>>> import numpy as np
>>> from numpy import linalg as LA
>>> np.set_printoptions(precision=1, suppress=True, linewidth=200, legacy="1.25")
>>> mat = np.loadtxt("a.csv", delimiter=",")
>>> mat
array([[ 1. ,  0. ,  0. ,  0. ],
       [ 0. ,  1. ,  0. ,  0. ],
       [ 0. ,  0. ,  0.2,  1. ],
       [ 0. ,  0. , -1. ,  0.2]])
>>> f = np.array([0, 9, 2, 3])
>>> other = mat + np.outer(f, np.eye(4)[2])
>>> other
array([[1. , 0. , 0. , 0. ],
       [0. , 1. , 9. , 0. ],
       [0. , 0. , 2.2, 1. ],
       [0. , 0. , 2. , 0.2]])
>>> LA.matrix_rank(other - mat)
1
>>> arr = np.load("block15.npy")
>>> arr
array([[1. , 0.7, 0.5, 0.3, 0.2, 0.2],
       [0.7, 1. , 0.7, 0.5, 0.3, 0.2],
       [0.5, 0.7, 1. , 0.7, 0.5, 0.3],
       [0.3, 0.5, 0.7, 1. , 0.7, 0.5],
       [0.2, 0.3, 0.5, 0.7, 1. , 0.7],
       [0.2, 0.2, 0.3, 0.5, 0.7, 1. ]])
>>> x0 = np.ones(6)
>>> for _ in range(5):
...     x0 = arr @ x0
...     x0 /= LA.norm(x0)
...     print(round(x0 @ arr @ x0, 1))
... 
3.4
3.4
3.4
3.4
3.4
>>> print(x0)
[0.3 0.4 0.5 0.5 0.4 0.3]
>>> X = np.array([[0.1, 0.1, 1.6], [0.1, -0.9, -0.7], [1.3, -0.4, -2.1]])
>>> X
array([[ 0.1,  0.1,  1.6],
       [ 0.1, -0.9, -0.7],
       [ 1.3, -0.4, -2.1]])
>>> rng = np.random.default_rng(1092)
>>> other = X + rng.integers(-2, 3, (3, 1)) @ rng.integers(-2, 3, (1, 3))
>>> other
array([[-1.9,  0.1, -0.4],
       [ 2.1, -0.9,  1.3],
       [ 0.3, -0.4, -3.1]])
>>> other - X
array([[-2.,  0., -2.],
       [ 2.,  0.,  2.],
       [-1.,  0., -1.]])
>>> np.round(LA.svd(other - X, compute_uv=False), 1) + 0
array([4.2, 0. , 0. ])
>>> hat = np.triu(np.array([[2, -3, 0], [-3, -2, 0], [-1, -3, 1]]), 1) + np.eye(3)
>>> other = hat @ X @ LA.inv(hat)
>>> np.poly(other)
array([ 1. ,  2.9, -0.8, -1.9])
>>> hat @ X - X @ hat
array([[-0.3,  3. ,  2.1],
       [ 0. ,  0.3,  0. ],
       [ 0. ,  3.9,  0. ]])
>>> print(LA.matrix_rank(other))
3
>>> A = np.array([[6, -1], [-1, 9]])
>>> A
array([[ 6, -1],
       [-1,  9]])
>>> other = A / LA.norm(A, axis=1, keepdims=True)
>>> cov = other @ other.T
>>> print((np.abs(cov) > 0.9).astype(int))
[[1 0]
 [0 1]]
>>> cov
array([[ 1. , -0.3],
       [-0.3,  1. ]])
>>> vals, V = LA.eig(cov)
>>> round(np.prod(vals), 1)
0.9
>>> np.sort(LA.eigvals(LA.inv(cov)))
array([0.8, 1.4])
>>> Lm = LA.cholesky(A)
>>> LA.eigvalsh(A).min() > 0
True
>>> print(Lm)
[[ 2.4  0. ]
 [-0.4  3. ]]
>>> Lm @ Lm.T
array([[ 6., -1.],
       [-1.,  9.]])
>>> other = np.array([[-1.5, -0.1, 2.4],
...     [1.6, -0.8, -0.3],
...     [0.9, -0.5, -0.3],
...     [0.6, 1.1, -0.6],
...     [0.8, 1.9, 0.9]])
>>> C = np.array([[-0.6, -0.1, -0.4, -2.3, 1.2, 0.8],
...     [-0.3, 0.9, 3.6, -0.5, -0.7, 0.0],
...     [-1.7, -0.9, -1.5, 1.2, -0.2, -0.1]])
>>> J = other @ C
>>> J
array([[-3.1, -2.1, -3.4,  6.4, -2.2, -1.4],
       [-0.2, -0.6, -3.1, -3.6,  2.5,  1.3],
       [ 0.1, -0.3, -1.7, -2.2,  1.5,  0.8],
       [ 0.3,  1.5,  4.6, -2.6,  0.1,  0.5],
       [-2.6,  0.8,  5.2, -1.7, -0.5,  0.6]])
>>> left, sv, vt = LA.svd(J)
>>> np.argmax(sv[:-1] / (sv[1:] + 1e-6)) + 1
3
>>> other = left[:, :3] @ np.diag(sv[:3]) @ vt[:3]
>>> LA.matrix_rank(other)
3
>>> print(np.round(LA.norm(J - other, 2), 1), round(sv[3], 1))
0.0 0.0
>>> W0 = np.load("test5.npy")
>>> print(W0)
[[2. 1. 0.]
 [0. 2. 1.]
 [0. 0. 2.]]
>>> f = np.array([-2, -1, 3])
>>> other = W0 + np.outer(f, np.eye(3)[1])
>>> print(LA.matrix_rank(other - W0))
1
>>> print(np.round(LA.det(other) / LA.det(W0), 1), round(float(1 + LA.solve(W0, f)[1]), 1))
-0.3 -0.2
>>> other = W0[0, 0] * W0[1:] - np.outer(W0[1:, 0], W0[0])
>>> other
array([[0., 4., 2.],
       [0., 0., 4.]])
>>> np.flatnonzero(~other.round(6).any(axis=1))
array([], dtype=int64)
>>> LA.matrix_rank(other), LA.matrix_rank(W0)
(2, 3)
>>> f = np.array([2, 1, 1, 2, 2])
>>> M = 3 * np.eye(5) + np.outer(f, f)
>>> M
array([[7., 2., 2., 4., 4.],
       [2., 4., 1., 2., 2.],
       [2., 1., 4., 2., 2.],
       [4., 2., 2., 7., 4.],
       [4., 2., 2., 4., 7.]])
>>> # equal to its transpose
>>> hat = np.triu(np.array([[0, 1, 0, 1, 2],
...     [0, 2, 1, 0, 0],
...     [0, 2, 1, 1, 2],
...     [0, 2, 0, 0, 1],
...     [1, 1, 0, 0, 2]]), 1) + np.eye(5)
>>> other = hat @ M @ LA.inv(hat)
>>> print(np.trace(other), np.trace(M))
29.0 29.0
>>> print(LA.matrix_rank(other))
5
>>> print(np.poly(other))
[    1.   -29.   258. -1026.  1917. -1377.]
>>> q, r_ = LA.qr(M)
>>> np.allclose(r_.T @ r_, M.T @ M)
True
>>> round(abs(r_[0, 0]), 1), round(float(LA.norm(M[:, 0])), 1)
(9.4, 9.4)
>>> np.trace(q @ q.T)
5.0
>>> np.round(q.T @ q, 1) + 0
array([[1., 0., 0., 0., 0.],
       [0., 1., 0., 0., 0.],
       [0., 0., 1., 0., 0.],
       [0., 0., 0., 1., 0.],
       [0., 0., 0., 0., 1.]])
>>> q @ r_
array([[7., 2., 2., 4., 4.],
       [2., 4., 1., 2., 2.],
       [2., 1., 4., 2., 2.],
       [4., 2., 2., 7., 4.],
       [4., 2., 2., 4., 7.]])
>>> LA.matrix_power(M, 2)
array([[89., 40., 40., 80., 80.],
       [40., 29., 20., 40., 40.],
       [40., 20., 29., 40., 40.],
       [80., 40., 40., 89., 80.],
       [80., 40., 40., 80., 89.]])
>>> np.trace(M)
29.0
>>> print(np.allclose(M @ M.T, M.T @ M))
True
>>> round(float(LA.det(M)), 1)
1377.0
>>> M @ M
array([[89., 40., 40., 80., 80.],
       [40., 29., 20., 40., 40.],
       [40., 20., 29., 40., 40.],
       [80., 40., 40., 89., 80.],
       [80., 40., 40., 80., 89.]])
>>> np.sort(np.abs(LA.eigvals(M)))
array([ 3.,  3.,  3.,  3., 17.])
>>> q, V = LA.qr(M[:, :3])[0], LA.qr(M[:, 3:])[0]
>>> sv = LA.svd(q.T @ V, compute_uv=False)
>>> sv.round(1) + 0
array([0.9, 0. ])
>>> vals, V = LA.eig(M)
>>> np.sort(LA.eigvals(LA.inv(M)))
array([0.1, 0.3, 0.3, 0.3, 0.3])
>>> np.round(M @ V[:, 0] - vals[0] * V[:, 0], 1) + 0
array([0., 0., 0., 0., 0.])
>>> print(vals)
[17.  3.  3.  3.  3.]
>>> m1 = np.load("layer17.npy")
>>> m1
array([[-6, -6,  4],
       [ 0,  0,  0],
       [ 6,  6, -4]])
>>> # rows and columns are dependent
>>> np.round(np.trace(LA.pinv(m1) @ m1), 1)
1.0
>>> print(m1 @ LA.pinv(m1) @ m1)
[[-6. -6.  4.]
 [ 0.  0.  0.]
 [ 6.  6. -4.]]
>>> np.allclose(m1[:-1].T @ LA.lstsq(m1[:-1].T, m1[-1])[0], m1[-1])
True
>>> np.unique(m1.round(6), axis=0).shape
(3, 3)
>>> print(np.trace(m1))
-10
>>> (m1 - m1.T) / 2
array([[ 0., -3., -1.],
       [ 3.,  0., -3.],
       [ 1.,  3.,  0.]])
>>> np.allclose(m1, m1.T)
False
>>> LA.determinant(m1)
Traceback (most recent call last):
  File "<python-input-96>", line 1, in <module>
    LA.determinant(m1)
    ^^^^^^^^^^^^^^
AttributeError: module 'numpy.linalg' has no attribute 'determinant'
>>> LA.matrix_power(m1, 2)
array([[ 60,  60, -40],
       [  0,   0,   0],
       [-60, -60,  40]])
